% python3 -q
>>> import numpy as np
>>> np.set_printoptions(suppress=True, linewidth=120)
>>> W0 = np.load("arr.npy")
>>> W0
array([[-3.,  0.,  1., -1.],
       [ 2., -3., -3.,  3.],
       [ 0.,  0., -1.,  0.],
       [ 2.,  0., -1.,  0.]])
>>> f = np.array([3, 1, 0, 0])
>>> A2 = W0 + np.outer(f, np.eye(4)[3])
>>> np.linalg.matrix_rank(A2 - W0)
np.int64(1)
>>> round(float(np.linalg.det(A2) / np.linalg.det(W0)), 2), np.round(1 + np.linalg.solve(W0, f)[3], 2)
(-2.0, np.float64(-2.0))
>>> A2
array([[-3.,  0.,  1.,  2.],
       [ 2., -3., -3.,  4.],
       [ 0.,  0., -1.,  0.],
       [ 2.,  0., -1.,  0.]])
>>> x0 = np.array([1, 3, 0, 3])
>>> y = W0 @ x0
>>> y
array([-6.,  2.,  0.,  2.])
>>> np.round(np.linalg.solve(W0, 3 * y), 2)
array([ 3.,  9., -0.,  9.])
>>> np.round(np.linalg.solve(W0, y + W0[:, 3]), 2)
array([ 1.,  3., -0.,  4.])
>>> np.round(np.linalg.solve(W0.T, W0[0]), 2) + 0
array([1., 0., 0., 0.])
>>> np.round(np.linalg.solve(W0, y), 2)
array([ 1.,  3., -0.,  3.])
>>> np.round(np.linalg.solve(W0, W0[:, 2]), 2)
array([-0., -0.,  1., -0.])
>>> f = np.array([1, 0, 1])
>>> np.convolve(W0[1], f)
array([ 2., -3., -1.,  0., -3.,  3.])
>>> np.array([np.convolve(row, f, "same") for row in W0])
array([[ 0., -2., -1.,  1.],
       [-3., -1.,  0., -3.],
       [ 0., -1.,  0., -1.],
       [ 0.,  1.,  0., -1.]])
>>> np.polyval(f, W0[1])
array([ 5., 10., 10., 10.])
>>> arr = np.load("w.npy")
>>> arr
array([[-1.47, -1.81, -1.57],
       [ 0.2 ,  0.29,  0.29],
       [-5.4 , -6.76, -5.38],
       [-3.49, -4.38, -3.49],
       [-1.27, -1.51, -1.2 ],
       [ 1.94,  2.38,  1.85],
       [ 2.39,  2.76,  2.35],
       [-4.9 , -6.32, -4.92],
       [ 1.99,  2.57,  1.98],
       [-4.14, -5.27, -4.35],
       [-1.65, -1.99, -1.52],
       [ 3.36,  4.12,  3.39],
       [ 6.48,  8.15,  6.67],
       [-6.48, -7.92, -6.49]])
>>> idx = arr[:, 2] > np.median(arr[:, 2])
>>> f = arr[idx].mean(axis=0) - arr[~idx].mean(axis=0)
>>> np.argsort(-np.abs(f).round(6), kind="stable")
array([1, 2, 0])
>>> ((arr - arr.mean(axis=0)) @ f > 0).astype(int)
array([0, 1, 0, 0, 0, 1, 1, 0, 1, 0, 0, 1, 1, 0])
>>> round(float((((arr - arr.mean(axis=0)) @ f > 0) == idx).mean()), 2)
0.93
>>> t3 = np.stack([arr, 2 * arr, arr[::-1]])
>>> np.linalg.matrix_rank(t3)
array([3, 3, 3])
>>> np.round(np.linalg.norm(t3, axis=(1, 2)), 2)
array([26.6, 53.2, 26.6])
>>> arr @ arr
Traceback (most recent call last):
  File "<python-input-31>", line 1, in <module>
    arr @ arr
    ~~~~^~~~~
ValueError: matmul: Input operand 1 has a mismatch in its core dimension 0, with gufunc signature (n?,k),(k,m?)->(n?,m?) (size 14 is different from 3)
>>> cov = arr.T @ arr
>>> np.round(np.linalg.svd(arr, compute_uv=False) ** 2, 2)
array([707.33,   0.08,   0.06])
>>> round(float(np.trace(cov)), 2), round((arr ** 2).sum(), 2)
(707.46, np.float64(707.46))
>>> np.round(np.diag(cov), 2)
array([197.73, 308.21, 201.52])
>>> np.linalg.matrix_rank(cov)
np.int64(3)
>>> cov.round(2)
array([[197.73, 246.8 , 199.56],
       [246.8 , 308.21, 249.14],
       [199.56, 249.14, 201.52]])
>>> np.round(np.linalg.eigvalsh(cov)[::-1], 2)
array([707.33,   0.08,   0.06])
